% python3 -q
>>> import numpy as np
>>> np.set_printoptions(suppress=True, linewidth=160)
>>> other = np.array([[-1]])
>>> data = np.block([[np.zeros((1, 1)), other], [other.T, np.zeros((1, 1))]])
>>> data
array([[ 0., -1.],
       [-1.,  0.]])
>>> Q, R = np.linalg.qr(data)
>>> R
array([[-1.,  0.],
       [ 0., -1.]])
>>> Q
array([[0., 1.],
       [1., 0.]])
>>> Q @ R
array([[ 0., -1.],
       [-1.,  0.]])
>>> np.allclose(R.T @ R, data.T @ data)
True
>>> Q.T @ Q
array([[1., 0.],
       [0., 1.]])
>>> vec = np.array([5, 3])
>>> rhs = data @ vec
>>> rhs
array([-3., -5.])
>>> np.round(np.linalg.solve(data, rhs + data[:, 1]), 2)
array([5., 4.])
>>> np.round(np.linalg.solve(data, rhs), 2)
array([5., 3.])
>>> np.round(np.linalg.solve(data, data[:, 0]), 2)
array([ 1., -0.])
>>> evals, evecs = np.linalg.eig(data)
>>> np.round(np.sort(np.linalg.eigvals(np.linalg.inv(data))), 2)
array([-1.,  1.])
>>> data @ evecs[:, 0] - evals[0] * evecs[:, 0]
array([0., 0.])
>>> J = np.array([[-2, 1, -1], [-1, -1, 0], [-2, -1, 1], [2, -1, 0]])
>>> J
array([[-2,  1, -1],
       [-1, -1,  0],
       [-2, -1,  1],
       [ 2, -1,  0]])
>>> vec = np.array([-8, 2, 1])
>>> h = np.maximum(J @ vec, 0)
>>> np.maximum(J @ (3 * vec), 0)
array([51, 18, 45,  0])
>>> J * (h > 1e-9)[:, None]
array([[-2,  1, -1],
       [-1, -1,  0],
       [-2, -1,  1],
       [ 0,  0,  0]])
>>> h
array([17,  6, 15,  0])
>>> np.maximum(J @ vec, 0) - np.maximum(-J @ vec, 0)
array([ 17,   6,  15, -18])
>>> J.shape
(4, 3)
>>> np.round(np.linalg.svd(J, compute_uv=False), 2)
array([3.62, 2.27, 0.86])
>>> J.sum(axis=0)
array([-3, -2,  0])
>>> J - J[0]
array([[ 0,  0,  0],
       [ 1, -2,  1],
       [ 0, -2,  2],
       [ 4, -2,  1]])
>>> other = np.array([[5, 4, 4, 9], [1, 4, 6, 3], [4, 5, 1, 3], [2, 7, 0, 6]])
>>> F = other - other.T
>>> F
array([[ 0,  3,  0,  7],
       [-3,  0,  1, -4],
       [ 0, -1,  0,  3],
       [-7,  4, -3,  0]])
>>> other = np.array([[9, 8], [-1, -2], [1, -2], [6, 5]])
>>> np.linalg.matrix_rank(np.vstack([F, other.T]))
np.int64(4)
>>> np.linalg.matrix_rank(F @ other)
np.int64(2)
>>> other @ F
Traceback (most recent call last):
  File "<python-input-38>", line 1, in <module>
    other @ F
    ~~~~~~^~~
ValueError: matmul: Input operand 1 has a mismatch in its core dimension 0, with gufunc signature (n?,k),(k,m?)->(n?,m?) (size 4 is different from 2)
>>> vec = np.array([-3, 1, 2, -1])
>>> (F * vec).sum(axis=1)
array([-4, 15, -4, 19])
>>> F @ np.eye(4)[3]
array([ 7., -4.,  3.,  0.])
>>> (F @ vec).argmax()
np.int64(3)
>>> F @ (2 * vec)
array([-8, 30, -8, 38])
>>> F @ vec
array([-4, 15, -4, 19])
>>> C2 = F.T @ F
>>> np.trace(C2), (F ** 2).sum()
(np.int64(168), np.int64(168))
>>> C2
array([[ 58, -28,  18,  12],
       [-28,  26, -12,  18],
       [ 18, -12,  10,  -4],
       [ 12,  18,  -4,  74]])
>>> np.round(np.linalg.svd(F, compute_uv=False) ** 2, 2)
array([80.83, 80.83,  3.17,  3.17])
>>> np.linalg.matrix_rank(C2)
np.int64(4)
>>> W0 = np.array([[3, 3, 0, 0], [2, 3, 0, 1], [-1, -3, 0, 2], [-3, -1, 0, -1]])
>>> P = J @ np.linalg.solve(J.T @ J, J.T)
>>> np.allclose(P @ P, P)
True
>>> np.round(np.linalg.eigvalsh(P), 2) + 0
array([0., 1., 1., 1.])
>>> np.round(P @ J[:, 1], 2)
array([ 1., -1., -1., -1.])
>>> np.linalg.matrix_rank(np.eye(4) - P)
np.int64(1)
>>> np.round((np.eye(4) - P) @ J, 2) + 0
array([[0., 0., 0.],
       [0., 0., 0.],
       [0., 0., 0.],
       [0., 0., 0.]])
>>> P = np.triu(np.array([[5, 6, 5, 3], [6, 7, 8, 0], [4, 8, 4, 5], [6, 3, 5, 1]]), 1) + np.eye(4)
>>> other = P @ W0 @ np.linalg.inv(P)
>>> round(np.linalg.det(other), 2)
np.float64(-0.0)
